$ python -q
>>> import numpy as np
>>> np.set_printoptions(precision=3, suppress=True, linewidth=160)
>>> rd = lambda a: np.round(a, 3) + 0
>>> F = np.load("sample7.npy")
>>> rd(F)
array([[ 0.923, -0.385],
       [-0.385, -0.923]])
>>> out = F / np.linalg.norm(F, axis=1, keepdims=True)
>>> cov = out @ out.T
>>> rd(cov[1])
array([0., 1.])
>>> rd(cov)
array([[1., 0.],
       [0., 1.]])
>>> (cov - 2 * np.eye(2)).round(6).argmax(axis=1)
array([1, 0])
>>> out = np.linalg.inv(F)
>>> (np.abs(out) > 1e-9).astype(int)
array([[1, 1],
       [1, 1]])
>>> rd(np.linalg.inv(out))
array([[ 0.923, -0.385],
       [-0.385, -0.923]])
>>> rd(F @ out)
array([[1., 0.],
       [0., 1.]])
>>> q, V = np.linalg.qr(F[:, :1])[0], np.linalg.qr(F[:, 1:])[0]
>>> s = np.linalg.svd(q.T @ V, compute_uv=False)
>>> np.degrees(np.arccos(s.clip(0, 1)))
array([90.])
>>> rd(np.linalg.norm(q @ q.T - V @ V.T, 2))
np.float64(1.0)
>>> x = np.array([-2, 0])
>>> rd(np.abs(np.linalg.eigvals(F)))
array([1., 1.])
>>> 2 - np.linalg.matrix_rank(F - np.eye(2), tol=1e-8)
np.int64(1)
>>> rd(np.linalg.inv(F))
array([[ 0.923, -0.385],
       [-0.385, -0.923]])
>>> cov = F.T @ F
>>> np.trace(cov), rd((F ** 2).sum())
(np.float64(2.0), np.float64(2.0))
>>> (F @ F.T).shape
(2, 2)
>>> E = np.load("arr.npy")
>>> E
array([[1.   , 0.2  , 0.04 , 0.008, 0.002],
       [0.2  , 1.   , 0.2  , 0.04 , 0.008],
       [0.04 , 0.2  , 1.   , 0.2  , 0.04 ],
       [0.008, 0.04 , 0.2  , 1.   , 0.2  ],
       [0.002, 0.008, 0.04 , 0.2  , 1.   ]])
>>> out = E / np.sqrt((E ** 2).mean(axis=1, keepdims=True))
>>> rd(E - E.mean(axis=1, keepdims=True))
array([[ 0.75 , -0.05 , -0.21 , -0.242, -0.248],
       [-0.09 ,  0.71 , -0.09 , -0.25 , -0.282],
       [-0.256, -0.096,  0.704, -0.096, -0.256],
       [-0.282, -0.25 , -0.09 ,  0.71 , -0.09 ],
       [-0.248, -0.242, -0.21 , -0.05 ,  0.75 ]])
>>> rd(out[3])
array([0.017, 0.086, 0.43 , 2.15 , 0.43 ])
>>> M = np.load("m.npy")
>>> M
array([[ 1,  0,  0,  0,  0],
       [ 0,  1,  0,  0,  0],
       [ 1,  2,  1,  0,  0],
       [ 3,  0,  2,  1,  0],
       [-1, -1,  2,  1,  1]])
>>> q, Rm = np.linalg.qr(M)
>>> q.shape, Rm.shape
((5, 5), (5, 5))
>>> rd(abs(Rm[0, 0])), rd(np.linalg.norm(M[:, 0]))
(np.float64(3.464), np.float64(3.464))
>>> rd(q @ Rm)
array([[ 1.,  0.,  0.,  0.,  0.],
       [ 0.,  1.,  0.,  0.,  0.],
       [ 1.,  2.,  1.,  0.,  0.],
       [ 3.,  0.,  2.,  1.,  0.],
       [-1., -1.,  2.,  1.,  1.]])
>>> np.allclose(Rm.T @ Rm, M.T @ M)
True
>>> rd(np.trace(q @ q.T))
np.float64(5.0)
